$ ipython --no-banner

In [1]: import numpy as np

In [2]: np.set_printoptions(suppress=True, linewidth=160)

In [3]: F = np.load("case7.npy")

In [4]: F
Out[4]: 
array([[ 13,  -7,   7,   3,   3,   6],
       [ -7,  24,  -1,  -7,  -8,  -4],
       [  7,  -1,   5,   1,   2,   4],
       [  3,  -7,   1,  20,  -4, -13],
       [  3,  -8,   2,  -4,   9,   7],
       [  6,  -4,   4, -13,   7,  19]])

In [5]: vec = np.array([-1, 1, 2, 0, 1, -2])

In [6]: h1 = np.maximum(F @ vec, 0)

In [7]: F * (h1 > 1e-9)[:, None]
Out[7]: 
array([[  0,   0,   0,   0,   0,   0],
       [ -7,  24,  -1,  -7,  -8,  -4],
       [  0,   0,   0,   0,   0,   0],
       [  3,  -7,   1,  20,  -4, -13],
       [  0,   0,   0,   0,   0,   0],
       [  0,   0,   0,   0,   0,   0]])

In [8]: F.T @ h1
Out[8]: array([-161,  598,  -15,   77, -288, -298])

In [9]: np.flatnonzero(h1 > 1e-9)
Out[9]: array([1, 3])

In [10]: print(np.round(np.tanh(F @ vec), 2))
[-1.  1. -1.  1. -1. -1.]

In [11]: np.maximum(F @ (3 * vec), 0)
Out[11]: array([ 0, 87,  0, 42,  0,  0])

In [12]: rng = np.random.default_rng(277122)

In [13]: idx = rng.permutation(6)

In [14]: idx
Out[14]: array([1, 4, 3, 0, 5, 2])

In [15]: A2 = F[idx][:, idx]

In [16]: np.round(np.sort(np.abs(np.linalg.eigvals(A2))), 2)
Out[16]: array([ 0.14,  1.94,  3.88, 13.73, 33.19, 37.11])

In [17]: A2
Out[17]: 
array([[ 24,  -8,  -7,  -7,  -4,  -1],
       [ -8,   9,  -4,   3,   7,   2],
       [ -7,  -4,  20,   3, -13,   1],
       [ -7,   3,   3,  13,   6,   7],
       [ -4,   7, -13,   6,  19,   4],
       [ -1,   2,   1,   7,   4,   5]])

In [18]: gram = A2.T @ A2

In [19]: np.round(np.linalg.eigvalsh(gram)[::-1], 2)
Out[19]: array([1376.91, 1101.73,  188.49,   15.07,    3.78,    0.02])

In [20]: print(gram)
[[ 755 -287 -246 -335 -183 -117]
 [-287  223 -140  166  306   81]
 [-246 -140  644   65 -485   -7]
 [-335  166   65  321  230  166]
 [-183  306 -485  230  647  143]
 [-117   81   -7  166  143   96]]

In [21]: np.diag(gram)
Out[21]: array([755, 223, 644, 321, 647,  96])

In [22]: A2 = F[0, 0] * F[1:] - np.outer(F[1:, 0], F[0])

In [23]: A2
Out[23]: 
array([[   0,  263,   36,  -70,  -83,  -10],
       [   0,   36,   16,   -8,    5,   10],
       [   0,  -70,   -8,  251,  -61, -187],
       [   0,  -83,    5,  -61,  108,   73],
       [   0,  -10,   10, -187,   73,  211]])

In [24]: np.round(F[:, 0] / F[0, 0], 2)
Out[24]: array([ 1.  , -0.54,  0.54,  0.23,  0.23,  0.46])

In [25]: np.flatnonzero(~A2.round(6).any(axis=1))
Out[25]: array([], dtype=int64)
